$ python3 -q
>>> import numpy as np
>>> np.set_printoptions(suppress=True, linewidth=200)
>>> def rd(a):
...     return np.round(a, 2) + 0
... 
>>> feats = np.load("block16.npy")
>>> feats
array([[ 0,  0,  0,  0,  0],
       [ 2,  0,  6,  3,  2],
       [ 0,  0,  0,  0,  2],
       [ 2,  6,  7, 13,  8],
       [ 2,  2,  0,  0,  0],
       [ 0,  0,  0,  0,  0],
       [ 0,  3,  0,  0,  0],
       [ 2,  2,  2,  5,  2],
       [ 2,  2,  2,  5,  2],
       [ 0,  0,  0,  0,  3],
       [ 0,  0,  0,  0,  0],
       [ 2,  4,  0,  2,  0],
       [ 0,  2,  0,  1,  1],
       [ 1,  0,  0,  0,  0],
       [ 3,  7,  1,  5,  0],
       [ 0,  0,  0,  0,  3],
       [ 2,  4,  4,  8,  4],
       [ 1,  3,  2,  3,  1]])
>>> # rows 0 and 5 are equal
>>> proj = feats @ np.linalg.solve(feats.T @ feats, feats.T)
>>> rd(np.linalg.eigvalsh(proj))
array([0., 0., 0., 0., 0., 0., 0., 0., 0., 0., 0., 0., 0., 1., 1., 1., 1., 1.])
>>> Xs = (feats - feats.mean(axis=0)) / feats.std(axis=0)
>>> np.argwhere(np.abs(Xs) > 2)
array([[ 1,  2],
       [ 3,  2],
       [ 3,  3],
       [ 3,  4],
       [14,  1]])
>>> rd(Xs.std(axis=0))
array([1., 1., 1., 1., 1.])
>>> b = np.linalg.lstsq(np.delete(Xs, 3, axis=1), Xs[:, 3])[0]
>>> np.abs(b).argmax()
np.int64(3)
>>> arr = np.load("x.npy")
>>> arr
array([[ -6.,   4.,   2.,   0.],
       [-12.,   8.,   4.,   0.],
       [  0.,   0.,   0.,   0.],
       [  0.,   0.,   0.,   0.]])
>>> rk = np.linalg.matrix_rank(arr)
>>> rk
np.int64(1)
>>> null = np.linalg.svd(arr)[2][rk:].T
>>> [int(np.linalg.matrix_rank(arr[:, :j + 1])) for j in range(4)]
[1, 1, 1, 1]
>>> rd(arr @ null)
array([[0., 0., 0.],
       [0., 0., 0.],
       [0., 0., 0.],
       [0., 0., 0.]])
>>> [int(np.linalg.matrix_rank(arr[:i])) for i in range(1, len(arr) + 1)]
[1, 1, 1, 1]
>>> np.allclose(arr @ null, 0)
True
>>> np.allclose(arr[:-1].T @ np.linalg.lstsq(arr[:-1].T, arr[-1])[0], arr[-1])
True
>>> rd(np.trace(np.linalg.pinv(arr) @ arr))
np.float64(1.0)
>>> np.linalg.lstsq(arr[:-1].T, arr[-1])[2]
np.int32(1)
>>> rd(arr @ np.linalg.pinv(arr) @ arr)
array([[ -6.,   4.,   2.,   0.],
       [-12.,   8.,   4.,   0.],
       [  0.,   0.,   0.,   0.],
       [  0.,   0.,   0.,   0.]])
>>> left, sigma, VT = np.linalg.svd(arr)
>>> rd(sigma)
array([16.73,  0.  ,  0.  ,  0.  ])
>>> np.argmax(sigma[:-1] / (sigma[1:] + 1e-6)) + 1
np.int64(1)
>>> other = left[:, :1] @ np.diag(sigma[:1]) @ VT[:1]
>>> rd(np.abs(arr - other).max())
np.float64(0.0)
>>> rd(np.linalg.norm(arr - other, 2)), rd(sigma[1])
(np.float64(0.0), np.float64(0.0))
>>> rd(np.linalg.norm(arr - other) / np.linalg.norm(arr))
np.float64(0.0)
>>> np.linalg.matrix_rank(arr, rtol=0.05)
np.int64(1)
>>> other = np.array([[-2, 0, 3, 2, -1],
...     [-3, -3, 3, -1, -1],
...     [-2, 3, 2, -2, 3],
...     [1, -3, -2, -1, -3],
...     [1, 0, 2, -3, 3]])
>>> mat = np.triu(other, 1)
>>> mat
array([[ 0,  0,  3,  2, -1],
       [ 0,  0,  3, -1, -1],
       [ 0,  0,  0, -2,  3],
       [ 0,  0,  0,  0, -3],
       [ 0,  0,  0,  0,  0]])
>>> # column 1 repeats column 0
>>> [int(np.linalg.matrix_rank(np.linalg.matrix_power(mat, p))) for p in range(1, 6)]
[3, 2, 1, 0, 0]
